% python3 -q
>>> import numpy as np
>>> np.set_printoptions(suppress=True, linewidth=200)
>>> X = np.loadtxt("dump.csv", delimiter=",")
>>> X
array([[16.,  0.,  0.,  0.],
       [ 6.,  7.,  0.,  0.],
       [16.,  0.,  0.,  0.],
       [12.,  3.,  0.,  0.],
       [14.,  6.,  0.,  0.],
       [ 6.,  6.,  0.,  0.],
       [18.,  0.,  0.,  0.],
       [ 4.,  8.,  0.,  0.],
       [12.,  6.,  0.,  0.],
       [16.,  5.,  0.,  0.],
       [20.,  0.,  0.,  0.],
       [20.,  0.,  0.,  0.],
       [ 6.,  8.,  0.,  0.],
       [ 6.,  3.,  0.,  0.],
       [14.,  0.,  0.,  0.],
       [ 2., 10.,  2.,  3.],
       [10.,  2.,  0.,  0.],
       [ 8.,  0.,  0.,  0.]])
>>> cent = X[[10, 4]].astype(float)
>>> for _ in range(6):
...     z = np.linalg.norm(X[:, None] - cent, axis=-1).argmin(axis=1)
...     cent = np.array([X[z == j].mean(axis=0) for j in range(2)])
... 
>>> z
array([0, 1, 0, 0, 0, 1, 0, 1, 1, 0, 0, 0, 1, 1, 0, 1, 1, 1])
>>> print(np.bincount(z))
[9 9]
>>> [round(float(x), 2) for x in np.linalg.svd(X, compute_uv=False)[:3]]
[54.71, 18.51, 3.07]
>>> round(float(np.linalg.norm(X, 2) / np.linalg.norm(X)), 2)
0.95
>>> np.argsort(-np.linalg.norm(X, axis=0).round(6), kind="stable")[:3]
array([0, 1, 3])
>>> z = X[:, 3] > np.median(X[:, 3])
>>> r0 = X[z].mean(axis=0) - X[~z].mean(axis=0)
>>> np.argsort(-np.abs(r0).round(6), kind="stable")
array([0, 1, 3, 2])
>>> print(r0.round(2))
[-10.     6.82   2.     3.  ]
>>> print(z.astype(int))
[0 0 0 0 0 0 0 0 0 0 0 0 0 0 0 1 0 0]
>>> m1 = np.vander(np.arange(6) - 3, 4, increasing=True)
>>> m1
array([[  1,  -3,   9, -27],
       [  1,  -2,   4,  -8],
       [  1,  -1,   1,  -1],
       [  1,   0,   0,   0],
       [  1,   1,   1,   1],
       [  1,   2,   4,   8]])
>>> rng = np.random.default_rng(17)
>>> B = m1 + rng.integers(-2, 3, (6, 1)) @ rng.integers(-2, 3, (1, 4))
>>> B
array([[  2,  -4,   7, -28],
       [  3,  -4,   0, -10],
       [ -1,   1,   5,   1],
       [ -1,   2,   4,   2],
       [  1,   1,   1,   1],
       [  1,   2,   4,   8]])
>>> print(np.round(np.linalg.svd(B - m1, compute_uv=False), 2) + 0)
[9.54 0.   0.   0.  ]
>>> np.linalg.matrix_rank(B - m1, tol=1e-8)
np.int64(1)
>>> np.abs(B - m1).sum(axis=1)
array([ 5, 10, 10, 10,  0,  0])
>>> B - m1
array([[ 1, -1, -2, -1],
       [ 2, -2, -4, -2],
       [-2,  2,  4,  2],
       [-2,  2,  4,  2],
       [ 0,  0,  0,  0],
       [ 0,  0,  0,  0]])
